>>> import numpy as np
>>> np.set_printoptions(precision=2, suppress=True, linewidth=120)
>>> rnd = lambda a: np.round(a, 2) + 0
>>> F = np.load("dump.npy")
>>> F
array([[ 0.,  0.,  0.,  0.,  0., -1.],
       [ 0.,  0., -1., -1.,  0.,  0.],
       [ 0., -1.,  0., -1.,  0.,  0.],
       [ 0., -1., -1.,  0.,  0.,  0.],
       [ 0.,  0.,  0.,  0.,  0.,  0.],
       [-1.,  0.,  0.,  0.,  0.,  0.]])
>>> rnd(np.sort(np.abs(np.linalg.eigvals(F))))
array([0., 1., 1., 1., 1., 2.])
>>> u = np.array([3, 2, 1, 3, 3, 2, 3])
>>> arr = 5 * np.eye(7) + np.outer(u, u)
>>> arr
array([[14.,  6.,  3.,  9.,  9.,  6.,  9.],
       [ 6.,  9.,  2.,  6.,  6.,  4.,  6.],
       [ 3.,  2.,  6.,  3.,  3.,  2.,  3.],
       [ 9.,  6.,  3., 14.,  9.,  6.,  9.],
       [ 9.,  6.,  3.,  9., 14.,  6.,  9.],
       [ 6.,  4.,  2.,  6.,  6.,  9.,  6.],
       [ 9.,  6.,  3.,  9.,  9.,  6., 14.]])
>>> # equal to its transpose
>>> vals, vecs = np.linalg.eigh(arr)
>>> x = np.array([5, -2, 8, -8, 0, 8, 2])
>>> rnd(x @ arr @ x / (x @ x)), rnd(vals[0]), rnd(vals[-1])
(np.float64(6.28), np.float64(5.0), np.float64(50.0))
>>> rnd(vecs * np.maximum(vals, 0) @ vecs.T)
array([[14.,  6.,  3.,  9.,  9.,  6.,  9.],
       [ 6.,  9.,  2.,  6.,  6.,  4.,  6.],
       [ 3.,  2.,  6.,  3.,  3.,  2.,  3.],
       [ 9.,  6.,  3., 14.,  9.,  6.,  9.],
       [ 9.,  6.,  3.,  9., 14.,  6.,  9.],
       [ 6.,  4.,  2.,  6.,  6.,  9.,  6.],
       [ 9.,  6.,  3.,  9.,  9.,  6., 14.]])
>>> rnd(vecs * np.sqrt(vals) @ vecs.T)
array([[3.2 , 0.64, 0.32, 0.97, 0.97, 0.64, 0.97],
       [0.64, 2.67, 0.21, 0.64, 0.64, 0.43, 0.64],
       [0.32, 0.21, 2.34, 0.32, 0.32, 0.21, 0.32],
       [0.97, 0.64, 0.32, 3.2 , 0.97, 0.64, 0.97],
       [0.97, 0.64, 0.32, 0.97, 3.2 , 0.64, 0.97],
       [0.64, 0.43, 0.21, 0.64, 0.64, 2.67, 0.64],
       [0.97, 0.64, 0.32, 0.97, 0.97, 0.64, 3.2 ]])
>>> (np.sign(vecs[:, -1].round(6)) == np.sign(vecs[0, -1].round(6))).astype(int)
array([1, 1, 1, 1, 1, 1, 1])
>>> rnd(np.linalg.eigvalsh(arr[1:, 1:]))
array([ 5.,  5.,  5.,  5.,  5., 41.])
>>> rnd(vecs * np.abs(vals) @ vecs.T)
array([[14.,  6.,  3.,  9.,  9.,  6.,  9.],
       [ 6.,  9.,  2.,  6.,  6.,  4.,  6.],
       [ 3.,  2.,  6.,  3.,  3.,  2.,  3.],
       [ 9.,  6.,  3., 14.,  9.,  6.,  9.],
       [ 9.,  6.,  3.,  9., 14.,  6.,  9.],
       [ 6.,  4.,  2.,  6.,  6.,  9.,  6.],
       [ 9.,  6.,  3.,  9.,  9.,  6., 14.]])
>>> np.abs(arr).sum(axis=1).max(), rnd(np.abs(vals).max())
(np.float64(56.0), np.float64(50.0))
>>> Uu, s, Vt = np.linalg.svd(F)
>>> vecs = Vt[:(s > 1e-8).sum()]
>>> rng = np.random.default_rng(89482)
>>> x = F[0] + 2 * F[5] + rng.integers(2) * np.eye(6)[1]
>>> print(x)
[-2.  1.  0.  0.  0. -1.]
>>> print(rnd(np.diag(vecs.T @ vecs)))
[1. 1. 1. 1. 0. 1.]
>>> np.allclose(vecs.T @ vecs @ x, x)
True
>>> u = np.array([2, -1, 4, 2, -5, 3, 2])
>>> Y = arr + np.outer(u, np.eye(7)[1])
>>> print(np.linalg.matrix_rank(Y - arr))
1
>>> W0 = np.array([[1.0, 0.0, 0.0], [0.0, 1.0, 0.0], [0.5, 0.0, 0.5]])
>>> # triangular, det is the product of the diagonal
>>> x = np.array([-1, -2, 3])
>>> np.sign((W0 @ x).round(6))
array([-1., -1.,  1.])
>>> (W0 * x).sum(axis=1)
array([-1., -2.,  1.])
>>> np.einsum("ij,j->i", W0, x)
array([-1., -2.,  1.])
>>> print(W0 @ x)
[-1. -2.  1.]
>>> vals, vecs = np.linalg.eig(W0)
>>> rnd(np.sort(np.linalg.eigvals(W0.T)))
array([0.5, 1. , 1. ])
>>> vals
array([0.5, 1. , 1. ])
>>> np.prod(vals)
np.float64(0.5)
>>> rnd(np.sort(np.linalg.eigvals(np.linalg.inv(W0))))
array([1., 1., 2.])
>>> print(np.kron(np.eye(2, dtype=int), W0))
[[1.  0.  0.  0.  0.  0. ]
 [0.  1.  0.  0.  0.  0. ]
 [0.5 0.  0.5 0.  0.  0. ]
 [0.  0.  0.  1.  0.  0. ]
 [0.  0.  0.  0.  1.  0. ]
 [0.  0.  0.  0.5 0.  0.5]]
>>> np.einsum("ij,ji->", W0, W0)
np.float64(2.25)
>>> rnd(np.linalg.det(2 * W0)), rnd(np.linalg.det(W0))
(np.float64(4.0), np.float64(0.5))
>>> u = np.array([0, 2])
>>> np.polyval(u, W0[2])
array([2., 2., 2.])
>>> t = rng.uniform(0, 2 * np.pi, 32)
>>> Q, _ = np.linalg.qr(np.array([[0.7, -0.4],
...     [0.5, -0.2],
...     [0.0, -1.2],
...     [1.0, 0.3],
...     [-0.2, 0.4],
...     [-2.7, 0.6],
...     [0.5, -1.3]]))
>>> mat = 20 * np.c_[np.cos(t), np.sin(t)] @ Q.T
>>> rnd(mat)
array([[  1.02,  -0.17,  12.68,  -7.74,  -3.31,   6.01,  11.45],
       [  4.13,   2.1 ,  11.92,  -2.76,  -4.02,  -6.56,  13.02],
       [  3.33,   1.46,  12.88,  -4.59,  -4.02,  -2.74,  13.27],
       [ -5.16,  -3.31,  -5.32,  -3.51,   2.74,  15.73,  -8.18],
       [ -1.55,  -0.18, -12.99,   7.22,   3.54,  -4.24, -12.09],
       [ -0.03,   0.82, -11.74,   8.48,   2.8 ,  -9.1 ,  -9.95],
       [  4.58,   2.49,  10.85,  -1.34,  -3.89,  -9.13,  12.44],
       [  3.93,   3.02,  -2.99,   7.78,  -0.41, -17.49,   0.28],
       [  5.16,   3.2 ,   6.78,   2.45,  -3.09, -14.59,   9.42],
       [  5.14,   3.15,   7.35,   2.  ,  -3.22, -14.05,   9.89],
       [  3.79,   2.96,  -3.49,   7.95,  -0.25, -17.36,  -0.24],
       [  3.8 ,   2.96,  -3.44,   7.93,  -0.27, -17.37,  -0.19],
       [ -1.06,   0.15, -12.71,   7.71,   3.33,  -5.88, -11.5 ],
       [ -1.23,  -1.59,   9.91,  -8.96,  -2.01,  12.54,   7.5 ],
       [ -2.63,  -2.37,   6.99,  -8.82,  -0.91,  15.61,   4.03],
       [  3.9 ,   1.91,  12.29,  -3.35,  -4.04,  -5.39,  13.17],
       [  3.68,   2.91,  -3.87,   8.07,  -0.13, -17.25,  -0.64],
       [  4.27,   3.16,  -1.56,   7.24,  -0.85, -17.7 ,   1.73],
       [ -2.57,  -0.9 , -13.19,   5.9 ,   3.88,  -0.43, -12.99],
       [ -2.24,  -0.66, -13.19,   6.38,   3.78,  -1.72, -12.75],
       [  2.17,   2.12,  -8.07,   8.95,   1.3 , -14.7 ,  -5.28],
       [ -4.39,  -3.21,   1.01,  -7.  ,   1.01,  17.72,  -2.28],
       [ -2.12,  -0.57, -13.18,   6.54,   3.74,  -2.17, -12.65],
       [  4.52,   2.44,  11.04,  -1.56,  -3.92,  -8.75,  12.55],
       [ -1.24,   0.03, -12.82,   7.54,   3.41,  -5.3 , -11.72],
       [  2.37,   2.23,  -7.61,   8.91,   1.14, -15.11,  -4.74],
       [ -5.17,  -3.22,  -6.57,  -2.61,   3.04,  14.77,  -9.25],
       [  1.02,  -0.18,  12.68,  -7.75,  -3.31,   6.02,  11.45],
       [  2.61,   2.36,  -7.03,   8.83,   0.93, -15.58,  -4.09],
       [  3.88,   1.89,  12.32,  -3.4 ,  -4.04,  -5.28,  13.18],
       [  4.08,   2.05,  12.02,  -2.9 ,  -4.03,  -6.28,  13.07],
       [  2.68,   2.4 ,  -6.86,   8.8 ,   0.87, -15.71,  -3.88]])
>>> # rank 2
>>> Uu, s, Vt = np.linalg.svd(mat)
>>> np.argmax(s[:-1] / (s[1:] + 1e-6)) + 1
np.int64(2)
>>> rnd(s)
array([85.04, 74.62,  0.  ,  0.  ,  0.  ,  0.  ,  0.  ])
>>> Y = Uu[:, :2] @ np.diag(s[:2]) @ Vt[:2]
>>> rnd(np.linalg.norm(mat - Y, 2)), rnd(s[2])
(np.float64(0.0), np.float64(0.0))
>>> rnd(np.linalg.norm(mat - Y) / np.linalg.norm(mat))
np.float64(0.0)
>>> print(np.linalg.matrix_rank(mat, rtol=0.05))
2
>>> rnd(np.trace(np.linalg.pinv(mat) @ mat))
np.float64(2.0)
>>> print(np.linalg.lstsq(mat[:-1].T, mat[-1])[2])
2
>>> np.unique(mat.round(6), axis=0).shape
(32, 7)
>>> np.abs(np.diag(np.linalg.qr(mat)[1])) > 1e-9
array([ True,  True, False, False, False, False, False])
>>> t = np.radians(90)
>>> r_ = np.eye(7)
>>> r_[1, 1] = r_[4, 4] = np.cos(t)
>>> r_[1, 4], r_[4, 1] = -np.sin(t), np.sin(t)
>>> rnd(r_)
array([[ 1.,  0.,  0.,  0.,  0.,  0.,  0.],
       [ 0.,  0.,  0.,  0., -1.,  0.,  0.],
       [ 0.,  0.,  1.,  0.,  0.,  0.,  0.],
       [ 0.,  0.,  0.,  1.,  0.,  0.,  0.],
       [ 0.,  1.,  0.,  0.,  0.,  0.,  0.],
       [ 0.,  0.,  0.,  0.,  0.,  1.,  0.],
       [ 0.,  0.,  0.,  0.,  0.,  0.,  1.]])
>>> Y = mat @ r_.T
>>> np.allclose(np.linalg.norm(mat, axis=1), np.linalg.norm(Y, axis=1))
True
>>> rnd(np.linalg.det(r_)), np.trace(r_)
(np.float64(1.0), np.float64(5.0))
>>> data = np.array([[0, -3, 2],
...     [3, -3, 0],
...     [-5, -4, 1],
...     [-2, 2, 5],
...     [-1, 3, -5],
...     [-3, 3, 1],
...     [-1, 3, -5]])
>>> # row 6 repeats row 4
>>> gram = data.T @ data
>>> np.linalg.matrix_rank(gram)
np.int64(3)
>>> print(rnd(np.linalg.svd(data, compute_uv=False) ** 2))
[101.21  58.27  35.52]
>>> np.diag(gram)
array([49, 65, 81])
>>> Y = data / np.sqrt((data ** 2).mean(axis=1, keepdims=True))
>>> np.linalg.matrix_rank(data - data.mean(axis=1, keepdims=True))
np.int64(2)
>>> rnd(data - data.mean(axis=1, keepdims=True))
array([[ 0.33, -2.67,  2.33],
       [ 3.  , -3.  ,  0.  ],
       [-2.33, -1.33,  3.67],
       [-3.67,  0.33,  3.33],
       [ 0.  ,  4.  , -4.  ],
       [-3.33,  2.67,  0.67],
       [ 0.  ,  4.  , -4.  ]])
>>> rnd(Y[1])
array([ 1.22, -1.22,  0.  ])
>>> x = np.array([5, 7, 3])
>>> target = data @ x
>>> print(rnd(np.linalg.pinv(data) @ data))
[[1. 0. 0.]
 [0. 1. 0.]
 [0. 0. 1.]]
>>> target = target + 0.3 * rng.normal(size=7)
>>> rnd(target)
array([-15.71,  -5.82, -50.14,  19.06,   1.16,   9.09,   1.12])
>>> coef, *_ = np.linalg.lstsq(data, target)
>>> rnd(data.T @ (target - data @ coef))
array([0., 0., 0.])
>>> Y = np.c_[data[:, :2] @ np.array([[4, 7], [5, 3]]), np.array([0, 0, 2, 0, 1, 1, 1])]
>>> Y
array([[-15,  -9,   0],
       [ -3,  12,   0],
       [-40, -47,   2],
       [  2,  -8,   0],
       [ 11,   2,   1],
       [  3, -12,   1],
       [ 11,   2,   1]])
>>> rnd(np.linalg.norm(np.linalg.qr(data)[0].T @ Y, axis=0) ** 2 / ((Y ** 2).sum(axis=0) + 1e-12))
array([1.  , 1.  , 0.88])
>>> rnd(np.linalg.norm(Y - data @ np.linalg.lstsq(data, Y)[0], axis=0))
array([0.  , 0.  , 0.93])
>>> np.linalg.matrix_rank(Y)
np.int64(3)
>>> np.linalg.matrix_rank(np.c_[data, Y])
np.int64(4)
>>> Q, vecs = np.linalg.qr(data[:, :2])[0], np.linalg.qr(data[:, 2:])[0]
>>> s = np.linalg.svd(Q.T @ vecs, compute_uv=False)
>>> print(rnd(np.degrees(np.arccos(s.clip(0, 1)))))
[65.54]
>>> J = np.loadtxt("data.csv", delimiter=",")
>>> rnd(J)
array([[-3.51, -2.16,  2.83],
       [ 3.51, -1.44,  3.25],
       [-0.59,  4.27,  2.53]])
>>> Y = np.array([[6, 4], [6, 3], [7, 1]])
>>> rnd(np.einsum("ij,ij->i", J, J))
array([25., 25., 25.])
>>> rnd(J @ Y)
array([[-14.17, -17.68],
       [ 35.19,  12.97],
       [ 39.82,  13.01]])
>>> print(rnd(np.einsum("ij->j", J)))
[-0.59  0.68  8.61]
